$ python -q
>>> import numpy as np
>>> from numpy import linalg as LA
>>> np.set_printoptions(suppress=True, linewidth=200)
>>> data = np.load("layer0.npy")
>>> data
array([[-1.,  0.,  0., -2.,  0.,  0.,  0., -2., -2.,  0., -2., -2., -2.,  0.,  0., -2.],
       [ 0., -1.,  0.,  0., -2., -2., -2.,  0.,  0.,  0.,  0.,  0.,  0.,  0.,  0.,  0.],
       [ 0.,  0., -1.,  0.,  0.,  0.,  0.,  0.,  0., -2.,  0.,  0.,  0., -2., -2.,  0.],
       [-2.,  0.,  0., -1.,  0.,  0.,  0., -2., -2.,  0., -2., -2., -2.,  0.,  0., -2.],
       [ 0., -2.,  0.,  0., -1., -2., -2.,  0.,  0.,  0.,  0.,  0.,  0.,  0.,  0.,  0.],
       [ 0., -2.,  0.,  0., -2., -1., -2.,  0.,  0.,  0.,  0.,  0.,  0.,  0.,  0.,  0.],
       [ 0., -2.,  0.,  0., -2., -2., -1.,  0.,  0.,  0.,  0.,  0.,  0.,  0.,  0.,  0.],
       [-2.,  0.,  0., -2.,  0.,  0.,  0., -1., -2.,  0., -2., -2., -2.,  0.,  0., -2.],
       [-2.,  0.,  0., -2.,  0.,  0.,  0., -2., -1.,  0., -2., -2., -2.,  0.,  0., -2.],
       [ 0.,  0., -2.,  0.,  0.,  0.,  0.,  0.,  0., -1.,  0.,  0.,  0., -2., -2.,  0.],
       [-2.,  0.,  0., -2.,  0.,  0.,  0., -2., -2.,  0., -1., -2., -2.,  0.,  0., -2.],
       [-2.,  0.,  0., -2.,  0.,  0.,  0., -2., -2.,  0., -2., -1., -2.,  0.,  0., -2.],
       [-2.,  0.,  0., -2.,  0.,  0.,  0., -2., -2.,  0., -2., -2., -1.,  0.,  0., -2.],
       [ 0.,  0., -2.,  0.,  0.,  0.,  0.,  0.,  0., -2.,  0.,  0.,  0., -1., -2.,  0.],
       [ 0.,  0., -2.,  0.,  0.,  0.,  0.,  0.,  0., -2.,  0.,  0.,  0., -2., -1.,  0.],
       [-2.,  0.,  0., -2.,  0.,  0.,  0., -2., -2.,  0., -2., -2., -2.,  0.,  0., -1.]])
>>> w, V = LA.eigh(data)
>>> print(w.round(2))
[-15.  -7.  -7.   1.   1.   1.   1.   1.   1.   1.   1.   1.   1.   1.   1.   1.]
>>> np.round(LA.eigvalsh(data + -2 * np.eye(16)), 2)
array([-17.,  -9.,  -9.,  -1.,  -1.,  -1.,  -1.,  -1.,  -1.,  -1.,  -1.,  -1.,  -1.,  -1.,  -1.,  -1.])
>>> w, V = LA.eigh(data)
>>> x = np.array([2, -9, 7, 5, -8, -7, 3, 8, -1, 8, -5, -3, -2, -1, 1, 6])
>>> np.round(x @ data @ x / (x @ x), 2), round(float(w[0]), 2), round(float(w[-1]), 2)
(np.float64(-2.15), -15.0, 1.0)
>>> np.round(LA.eigvalsh(data[1:, 1:]), 2)
array([-13.,  -7.,  -7.,   1.,   1.,   1.,   1.,   1.,   1.,   1.,   1.,   1.,   1.,   1.,   1.])
>>> X = np.loadtxt("run17.csv", delimiter=",")
>>> X
array([[0., 1., 0., 0., 0., 0., 0., 0., 0., 1., 0., 0., 1., 0.],
       [1., 0., 0., 0., 0., 0., 0., 0., 0., 1., 1., 0., 1., 0.],
       [0., 0., 0., 0., 0., 1., 1., 1., 0., 0., 0., 0., 0., 0.],
       [0., 0., 0., 0., 0., 1., 1., 1., 0., 0., 0., 0., 0., 1.],
       [0., 0., 0., 0., 0., 0., 0., 0., 1., 0., 0., 1., 0., 0.],
       [0., 0., 1., 1., 0., 0., 0., 0., 0., 0., 0., 0., 0., 1.],
       [0., 0., 1., 1., 0., 0., 0., 0., 0., 0., 0., 0., 0., 1.],
       [0., 0., 1., 1., 0., 0., 0., 0., 0., 0., 0., 0., 0., 1.],
       [0., 0., 0., 0., 1., 0., 0., 0., 0., 0., 0., 0., 0., 0.],
       [1., 1., 0., 0., 0., 0., 0., 0., 0., 0., 0., 0., 0., 0.],
       [0., 1., 0., 0., 0., 0., 0., 0., 0., 0., 0., 0., 0., 0.],
       [0., 0., 0., 0., 1., 0., 0., 0., 0., 0., 0., 0., 0., 0.],
       [1., 1., 0., 0., 0., 0., 0., 0., 0., 0., 0., 0., 0., 0.],
       [0., 0., 0., 1., 0., 1., 1., 1., 0., 0., 0., 0., 0., 0.]])
>>> W1 = np.array([[0, 2, 2],
...     [0, 1, 2],
...     [0, 2, 2],
...     [1, 1, 1],
...     [0, 2, 2],
...     [2, 2, 1],
...     [0, 0, 2],
...     [2, 2, 1],
...     [1, 1, 2],
...     [2, 1, 0],
...     [2, 2, 0],
...     [0, 2, 1],
...     [2, 1, 2],
...     [0, 1, 1]])
>>> coef = np.array([3, 1, -3])
>>> hid = np.maximum(X @ W1 + coef, 0)
>>> LA.matrix_rank(hid)
np.int64(3)
>>> print((hid > 0).astype(int))
[[1 1 1]
 [1 1 1]
 [1 1 1]
 [1 1 1]
 [1 1 0]
 [1 1 1]
 [1 1 1]
 [1 1 1]
 [1 1 0]
 [1 1 1]
 [1 1 0]
 [1 1 0]
 [1 1 1]
 [1 1 1]]
>>> print(hid)
[[7. 4. 1.]
 [9. 7. 1.]
 [7. 5. 1.]
 [7. 6. 2.]
 [4. 4. 0.]
 [4. 5. 1.]
 [4. 5. 1.]
 [4. 5. 1.]
 [3. 3. 0.]
 [3. 4. 1.]
 [3. 2. 0.]
 [3. 3. 0.]
 [3. 4. 1.]
 [8. 6. 2.]]
>>> basis = np.array([[1, 3, 3], [2, 1, 4], [2, 2, 2]])
>>> hid @ basis
array([[17., 27., 39.],
       [25., 36., 57.],
       [19., 28., 43.],
       [23., 31., 49.],
       [12., 16., 28.],
       [16., 19., 34.],
       [16., 19., 34.],
       [16., 19., 34.],
       [ 9., 12., 21.],
       [13., 15., 27.],
       [ 7., 11., 17.],
       [ 9., 12., 21.],
       [13., 15., 27.],
       [24., 34., 52.]])
>>> W1 @ basis
array([[ 8,  6, 12],
       [ 6,  5,  8],
       [ 8,  6, 12],
       [ 5,  6,  9],
       [ 8,  6, 12],
       [ 8, 10, 16],
       [ 4,  4,  4],
       [ 8, 10, 16],
       [ 7,  8, 11],
       [ 4,  7, 10],
       [ 6,  8, 14],
       [ 6,  4, 10],
       [ 8, 11, 14],
       [ 4,  3,  6]])
>>> A = np.loadtxt("arr.csv", delimiter=",")
>>> A.round(2) + 0
array([[ 3.04,  0.01,  2.04,  2.03,  2.01,  1.01,  2.99,  1.02,  2.01,  3.02,  2.98],
       [ 2.96,  0.  ,  2.02,  1.99,  2.02,  1.  ,  3.01,  0.97,  2.01,  3.01,  3.03],
       [ 3.  ,  0.  ,  2.01,  2.01,  2.02,  1.03,  3.01,  1.  ,  1.99,  2.99,  3.  ],
       [ 2.95,  0.01,  2.01,  2.  ,  1.98,  0.99,  2.99,  1.03,  2.  ,  3.01,  3.02],
       [ 2.99,  0.01,  2.05,  2.01,  1.99,  0.98,  3.01,  0.98,  2.01,  2.99,  2.98],
       [ 3.  ,  0.04,  2.01,  2.01,  2.01,  0.99,  2.99,  1.01,  2.  ,  3.01,  3.02],
       [ 3.02, -0.02,  2.  ,  2.  ,  2.  ,  1.03,  3.01,  0.99,  1.99,  3.  ,  3.03],
       [ 3.01,  0.01,  2.03,  2.  ,  1.98,  0.98,  3.04,  0.98,  2.01,  3.03,  3.02],
       [ 2.96,  0.01,  1.99,  2.  ,  1.97,  1.  ,  3.  ,  1.  ,  2.01,  2.97,  3.  ],
       [ 2.98, -0.03,  2.  ,  2.03,  1.98,  1.01,  2.98,  0.97,  2.  ,  2.99,  3.  ],
       [ 3.01, -0.01,  2.98,  3.  ,  3.02,  2.02,  1.01,  2.03,  1.02,  0.  ,  1.01],
       [ 3.01,  0.03,  3.01,  2.99,  3.02,  2.02,  1.02,  1.97,  1.02,  0.02,  1.  ],
       [ 3.  , -0.02,  3.03,  2.98,  3.02,  1.95,  1.01,  2.  ,  1.02, -0.02,  0.97],
       [ 3.02,  0.  ,  3.01,  2.97,  3.  ,  1.99,  1.  ,  1.97,  1.03,  0.02,  0.97],
       [ 3.05,  0.01,  3.  ,  2.97,  2.99,  2.01,  1.02,  2.03,  1.02,  0.  ,  0.95],
       [ 2.98,  0.02,  3.01,  2.99,  2.97,  1.97,  1.  ,  2.03,  1.  ,  0.02,  0.99],
       [ 2.98, -0.01,  3.04,  3.01,  2.97,  2.  ,  1.04,  2.01,  1.01,  0.02,  0.99],
       [ 3.05,  0.01,  3.01,  2.99,  2.99,  2.01,  1.01,  1.99,  0.97,  0.  ,  1.04],
       [ 3.  , -0.01,  3.01,  3.  ,  3.02,  2.01,  0.97,  2.  ,  1.  , -0.03,  0.99],
       [ 3.  ,  0.02,  2.99,  3.01,  3.02,  1.99,  0.98,  1.98,  0.98, -0.02,  0.99]])
>>> round(float(LA.norm(A, 2) / LA.norm(A)), 2)
0.94
